In [1]: import numpy as np

In [2]: np.set_printoptions(precision=2, suppress=True, linewidth=120)

In [3]: W0 = np.load("a.npy")

In [4]: print(W0)
[[2 0 0]
 [0 2 2]
 [0 2 3]]

In [5]: u = np.array([1, 0, 1])

In [6]: out = W0 + np.outer(u, np.eye(3)[0])

In [7]: print(np.round(np.linalg.det(out) / np.linalg.det(W0), 2), round(1 + np.linalg.solve(W0, u)[0], 2))
1.5 1.5

In [8]: print(np.linalg.matrix_rank(np.linalg.inv(out) - np.linalg.inv(W0), tol=1e-8))
1

In [9]: print((W0 + W0.T) / 2)
[[2. 0. 0.]
 [0. 2. 2.]
 [0. 2. 3.]]

In [10]: print(np.sort(np.abs(np.linalg.eigvals(W0))))
[0.44 2.   4.56]

In [11]: print((W0 - W0.T) / 2)
[[0. 0. 0.]
 [0. 0. 0.]
 [0. 0. 0.]]

In [12]: print(np.allclose(W0, W0.T))
True

In [13]: print(np.linalg.matrix_power(W0, 2))
[[ 4  0  0]
 [ 0  8 10]
 [ 0 10 13]]

In [14]: print(np.allclose(W0 @ W0.T, W0.T @ W0))
True

In [15]: out = np.array([[-4, 0], [-4, 1], [1, -4]])

In [16]: print(np.linalg.matrix_rank(W0 @ out))
2

In [17]: print(W0 @ out)
[[ -8   0]
 [ -6  -6]
 [ -5 -10]]

In [18]: print(np.linalg.matrix_rank(np.vstack([W0, out.T])))
3

In [19]: print(out.T @ W0.T)
[[ -8  -6  -5]
 [  0  -6 -10]]

In [20]: evals, vecs = np.linalg.eig(W0)

In [21]: print(np.round(W0 @ vecs[:, 0] - evals[0] * vecs[:, 0], 2) + 0)
[0. 0. 0.]

In [22]: print(np.prod(evals))
4.0

In [23]: print(np.sort(np.linalg.eigvals(np.linalg.inv(W0))))
[0.22 0.5  2.28]

In [24]: print(np.sort(np.linalg.eigvals(W0 @ W0)))
[ 0.19  4.   20.81]

In [25]: print(evals)
[4.56 0.44 2.  ]

In [26]: print((np.linalg.matrix_power((W0 != 0) + (W0.T != 0) + np.eye(3), 3) > 0).astype(int))
[[1 0 0]
 [0 1 1]
 [0 1 1]]

In [27]: print((W0 != 0).astype(int))
[[1 0 0]
 [0 1 1]
 [0 1 1]]

In [28]: feats = np.load("w.npy")

In [29]: print(feats)
[[18 32 21 22 16]
 [27 46 30 32 23]
 [27 31 12 23 14]
 [15 19 23 17 12]
 [24 25 35 25 17]]

In [30]: print(np.linalg.matrix_rank(feats, rtol=0.1))
2

In [31]: print(np.round(np.linalg.norm(feats, 2) / np.linalg.norm(feats), 2))
0.99

In [32]: t3 = np.stack([feats, 5 * feats, feats[::-1]])

In [33]: print(np.einsum("bij,cij->bc", t3, t3))
[[ 15274  76370  13715]
 [ 76370 381850  68575]
 [ 13715  68575  15274]]

In [34]: print(np.linalg.matrix_rank(t3.reshape(3, -1)))
2

In [35]: print((t3 @ feats.T).shape)
(3, 5, 5)

In [36]: x = np.array([-2, 1, -2])

In [37]: y = W0 @ x

In [38]: print(y)
[-4 -2 -4]

In [39]: print(np.linalg.solve(W0, -2 * y))
[ 4. -2.  4.]

In [40]: print(np.linalg.solve(W0.T, W0[2]))
[0. 0. 1.]

In [41]: print(np.linalg.solve(W0, y + W0[:, 0]))
[-1.  1. -2.]

In [42]: print(np.linalg.solve(W0, y))
[-2.  1. -2.]

In [43]: rank = np.linalg.matrix_rank(feats)

In [44]: print(rank)
3

In [45]: ns = np.linalg.svd(feats)[2][rank:].T

In [46]: print(np.linalg.matrix_rank(feats.T @ feats), np.linalg.matrix_rank(feats @ feats.T))
3 3

In [47]: print(np.allclose(feats @ ns, 0))
True

In [48]: print(np.round(feats @ ns, 2) + 0)
[[0. 0.]
 [0. 0.]
 [0. 0.]
 [0. 0.]
 [0. 0.]]

In [49]: print([int(np.linalg.matrix_rank(np.delete(feats, i, axis=0))) for i in range(5)])
[3, 3, 3, 3, 3]

In [50]: print([int(np.linalg.matrix_rank(feats[:, :j + 1])) for j in range(5)])
[1, 2, 3, 3, 3]

In [51]: print(np.linalg.lstsq(feats[:-1].T, feats[-1])[2])
3

In [52]: print(np.allclose(feats[:-1].T @ np.linalg.lstsq(feats[:-1].T, feats[-1])[0], feats[-1]))
True

In [53]: print(np.unique(feats.round(6), axis=0).shape)
(5, 5)

In [54]: print(np.abs(np.diag(np.linalg.qr(feats)[1])) > 1e-9)
[ True  True  True False False]

In [55]: data = np.array([[0, -3, 0], [3, 0, 0], [0, 0, 2]])

In [56]: # splits into 2 blocks

In [57]: print(data[:, 0] @ data[:, 2])
0

In [58]: print(data @ data.T)
[[9 0 0]
 [0 9 0]
 [0 0 4]]

In [59]: print(data.T @ data)
[[9 0 0]
 [0 9 0]
 [0 0 4]]

In [60]: x = np.array([2, 3, 0])

In [61]: y = data @ x

In [62]: print(y)
[-9  6  0]

In [63]: print(np.linalg.solve(data, y + data[:, 2]))
[2. 3. 1.]

In [64]: print(np.linalg.solve(data, y))
[2. 3. 0.]

In [65]: print(np.linalg.solve(data, 4 * y))
[ 8. 12.  0.]

In [66]: print(np.linalg.solve(data, data[:, 1]))
[0. 1. 0.]

In [67]: U, sigma, vt = np.linalg.svd(data, full_matrices=False)

In [68]: print(U.shape, sigma.shape, vt.shape)
(3, 3) (3,) (3, 3)

In [69]: print(vt @ vt.T)
[[1. 0. 0.]
 [0. 1. 0.]
 [0. 0. 1.]]

In [70]: print(np.cumsum(sigma ** 2) / np.sum(sigma ** 2))
[0.41 0.82 1.  ]

In [71]: print(data @ data)
[[-9  0  0]
 [ 0 -9  0]
 [ 0  0  4]]

In [72]: print(np.flatnonzero(np.linalg.matrix_power((data != 0) + (data.T != 0) + np.eye(3), 3)[1]))
[0 1]

In [73]: print(np.sort(np.linalg.eigvals(data).real))
[0. 0. 2.]

In [74]: print(np.round(np.linalg.det(data), 2))
18.0

In [75]: print((np.linalg.matrix_power((data != 0) + (data.T != 0) + np.eye(3), 3) > 0).astype(int))
[[1 1 0]
 [1 1 0]
 [0 0 1]]

In [76]: u = np.array([-6, -1, 4])

In [77]: out = data + np.outer(u, np.eye(3)[0])

In [78]: print(np.linalg.matrix_rank(out - data))
1

In [79]: print(round(np.linalg.det(out) / np.linalg.det(data), 2), round(1 + np.linalg.solve(data, u)[0], 2))
0.67 0.67

In [80]: print(np.linalg.matrix_rank(np.linalg.inv(out) - np.linalg.inv(data), tol=1e-8))
1
